$ ipython --no-banner

In [1]: import numpy as np

In [2]: np.set_printoptions(suppress=True, linewidth=120)

In [3]: def rd(a):
   ...:     return np.round(a, 3) + 0
   ...: 

In [4]: J = np.load("data.npy")

In [5]: print(J)
[[  1  -3   9 -27]
 [  1  -2   4  -8]
 [  1  -1   1  -1]
 [  1   0   0   0]]

In [6]: U, sig, VT = np.linalg.svd(J)

In [7]: print(rd(sig))
[30.069  2.236  0.917  0.195]

In [8]: print(np.argmax(sig[:-1] / (sig[1:] + 1e-6)) + 1)
1

In [9]: M2 = U[:, :1] @ np.diag(sig[:1]) @ VT[:1]

In [10]: print(np.linalg.matrix_rank(J, rtol=0.05))
2

In [11]: print(np.linalg.cond(J) > 100)
True

In [12]: print([round(float(x), 3) for x in np.linalg.svd(J, compute_uv=False)[:3]])
[30.069, 2.236, 0.917]

In [13]: print(rd(np.linalg.norm(J, 2) / np.linalg.norm(J)))
0.997

In [14]: print(round(np.log10(np.linalg.cond(J))))
2

In [15]: Q, R = np.linalg.qr(J)

In [16]: print(abs(R[0, 0]), rd(np.linalg.norm(J[:, 0])))
2.0 2.0

In [17]: X = np.load("out7.npy")

In [18]: print(X)
[[0.5   0.    0.5   0.   ]
 [0.    1.    0.    0.   ]
 [0.    0.    1.    0.   ]
 [0.    0.333 0.    0.667]]

In [19]: rng = np.random.default_rng(6852)

In [20]: lab = rng.permutation(4)

In [21]: print(lab)
[3 2 1 0]

In [22]: M2 = X[lab][:, lab]

In [23]: print(rd(np.linalg.det(M2)), rd(np.linalg.det(X[lab])))
0.334 0.334

In [24]: print(rd(np.sort(np.abs(np.linalg.eigvals(M2)))))
[0.5   0.667 1.    1.   ]

In [25]: print(np.diag(M2))
[0.667 1.    1.    0.5  ]

In [26]: print(np.allclose(M2, X))
False

In [27]: M2 = np.array([[0, 2], [-3, -1], [0, 1], [-2, -1]])

In [28]: print(np.linalg.matrix_rank(X @ M2))
2

In [29]: print(rd(np.einsum("ij,ij->i", X, X)))
[0.5   1.    1.    0.556]

In [30]: print(np.einsum("ik,kj->ij", X, M2))
[[ 0.     1.5  ]
 [-3.    -1.   ]
 [ 0.     1.   ]
 [-2.333 -1.   ]]

In [31]: print(np.vstack([X, M2.T]).shape)
(6, 4)

In [32]: print(np.einsum("ij->j", X))
[0.5   1.333 1.5   0.667]

In [33]: E = np.load("sample9.npy")

In [34]: print(E)
[[ 0 -3 -1]
 [ 1 -3 -3]
 [ 2  1 -3]
 [-1  0  2]]

In [35]: U, sig, VT = np.linalg.svd(E)

In [36]: print(rd(sig))
[5.788 3.804 0.157]

In [37]: print(np.argmax(sig[:-1] / (sig[1:] + 1e-6)) + 1)
2

In [38]: M2 = U[:, :2] @ np.diag(sig[:2]) @ VT[:2]

In [39]: print(rd(np.abs(E - M2).max()))
0.092

In [40]: Q, evecs = np.linalg.qr(E[:, :2])[0], np.linalg.qr(E[:, 2:])[0]

In [41]: sig = np.linalg.svd(Q.T @ evecs, compute_uv=False)

In [42]: print((sig > 0.9).sum())
1

In [43]: print(rd(np.degrees(np.arccos(sig.clip(0, 1)))))
[3.896]

In [44]: proj = E @ np.linalg.solve(E.T @ E, E.T)

In [45]: print(rd(proj @ E[:, 0]))
[ 0.  1.  2. -1.]

In [46]: print(rd(np.diag(proj)))
[0.667 0.667 1.    0.667]

In [47]: print(rd(np.trace(proj)))
3.0

In [48]: print(rd(proj))
[[ 0.667  0.333  0.     0.333]
 [ 0.333  0.667  0.    -0.333]
 [ 0.     0.     1.     0.   ]
 [ 0.333 -0.333  0.     0.667]]

In [49]: vec = np.array([1, 1, 3])

In [50]: y = E @ vec

In [51]: print(y)
[ -6 -11  -6   5]

In [52]: print(rd(np.linalg.solve(E.T @ E, E.T @ y)))
[1. 1. 3.]

In [53]: print(rd(np.linalg.lstsq(E, y)[0]))
[1. 1. 3.]

In [54]: y = y + 0.02 * rng.normal(size=4)

In [55]: print(rd(y))
[ -5.994 -10.988  -6.002   4.957]

In [56]: c, *_ = np.linalg.lstsq(E, y)

In [57]: print(rd(c))
[0.835 1.035 2.902]

In [58]: print(rd(E.T @ (y - E @ c)))
[0. 0. 0.]

In [59]: print([round(float(np.linalg.norm(np.linalg.solve(E.T @ E + lam * np.eye(3), E.T @ y))), 2) for lam in (0, 1, 10, 100)])
[3.19, 2.47, 1.96, 0.64]

In [60]: print(rd(np.linalg.norm(y - E @ c)))
0.021
